$ python -q
>>> import numpy as np
>>> from numpy import linalg as LA
>>> np.set_printoptions(precision=2, suppress=True, linewidth=160)
>>> A = np.load("layer4.npy")
>>> print(A)
[[ 0.4  -0.79 -0.4 ]
 [ 0.8  -1.6   0.3 ]
 [ 0.5  -1.    0.3 ]
 [-1.3   2.58 -0.8 ]
 [-0.5   0.98  0.4 ]
 [ 1.5  -2.97  0.4 ]
 [-0.2   0.37  0.4 ]
 [-0.7   1.39  0.1 ]
 [-0.4   0.79 -1.3 ]
 [-0.8   1.61 -0.9 ]
 [-0.7   1.4   1.4 ]
 [-0.6   1.21 -1.2 ]
 [ 0.8  -1.6  -0.1 ]
 [-1.1   2.2   0.7 ]
 [ 0.1  -0.22  0.4 ]
 [ 0.5  -0.97  0.  ]
 [-0.6   1.21 -1.7 ]
 [ 0.1  -0.2  -0.3 ]
 [ 0.3  -0.58  0.1 ]
 [ 1.8  -3.59 -0.2 ]
 [ 0.6  -1.2   1.3 ]
 [-0.8   1.59  0.8 ]
 [-1.    2.02 -0.1 ]
 [-1.2   2.4   0.9 ]
 [ 1.2  -2.4   0.7 ]
 [ 0.2  -0.41 -0.3 ]
 [-0.6   1.24 -0.2 ]
 [-0.2   0.41  0.  ]
 [ 1.3  -2.59  0.8 ]
 [-0.2   0.37 -0.2 ]
 [ 0.1  -0.2   0.3 ]]
>>> print(np.round(LA.norm(A, 2) / LA.norm(A), 2))
0.93
>>> print(LA.matrix_rank(A, rtol=0.1))
2
>>> print(round(np.log10(LA.cond(A))))
2
>>> M2 = np.c_[A[:, :2] @ np.array([[2, -3], [1, -1]]), np.array([4, 8, 5, 7, 2, 0, 5, 2, 3, 4, 2, 8, 3, 4, 4, 0, 0, 6, 5, 9, 2, 6, 9, 2, 6, 3, 9, 6, 7, 5, 9])]
>>> print(M2)
[[ 0.01 -0.41  4.  ]
 [ 0.   -0.8   8.  ]
 [ 0.   -0.5   5.  ]
 [-0.02  1.32  7.  ]
 [-0.02  0.52  2.  ]
 [ 0.03 -1.53  0.  ]
 [-0.03  0.23  5.  ]
 [-0.01  0.71  2.  ]
 [-0.01  0.41  3.  ]
 [ 0.01  0.79  4.  ]
 [ 0.    0.7   2.  ]
 [ 0.01  0.59  8.  ]
 [ 0.   -0.8   3.  ]
 [ 0.    1.1   4.  ]
 [-0.02 -0.08  4.  ]
 [ 0.03 -0.53  0.  ]
 [ 0.01  0.59  0.  ]
 [ 0.   -0.1   6.  ]
 [ 0.02 -0.32  5.  ]
 [ 0.01 -1.81  9.  ]
 [ 0.   -0.6   2.  ]
 [-0.01  0.81  6.  ]
 [ 0.02  0.98  9.  ]
 [ 0.    1.2   2.  ]
 [ 0.   -1.2   6.  ]
 [-0.01 -0.19  3.  ]
 [ 0.04  0.56  9.  ]
 [ 0.01  0.19  6.  ]
 [ 0.01 -1.31  7.  ]
 [-0.03  0.23  5.  ]
 [ 0.   -0.1   9.  ]]
>>> print(np.round(LA.norm(M2 - A @ LA.lstsq(A, M2)[0], axis=0), 2) + 0)
[ 0.    0.   29.82]
>>> print(np.round(LA.lstsq(A, M2[:, 0])[0], 2) + 0)
[2. 1. 0.]
>>> print(LA.matrix_rank(M2))
3
>>> print(LA.matrix_rank(np.c_[A, M2]))
4
>>> print(LA.norm(LA.qr(A)[0].T @ M2, axis=0) ** 2 / ((M2 ** 2).sum(axis=0) + 1e-12))
[1.   1.   0.02]
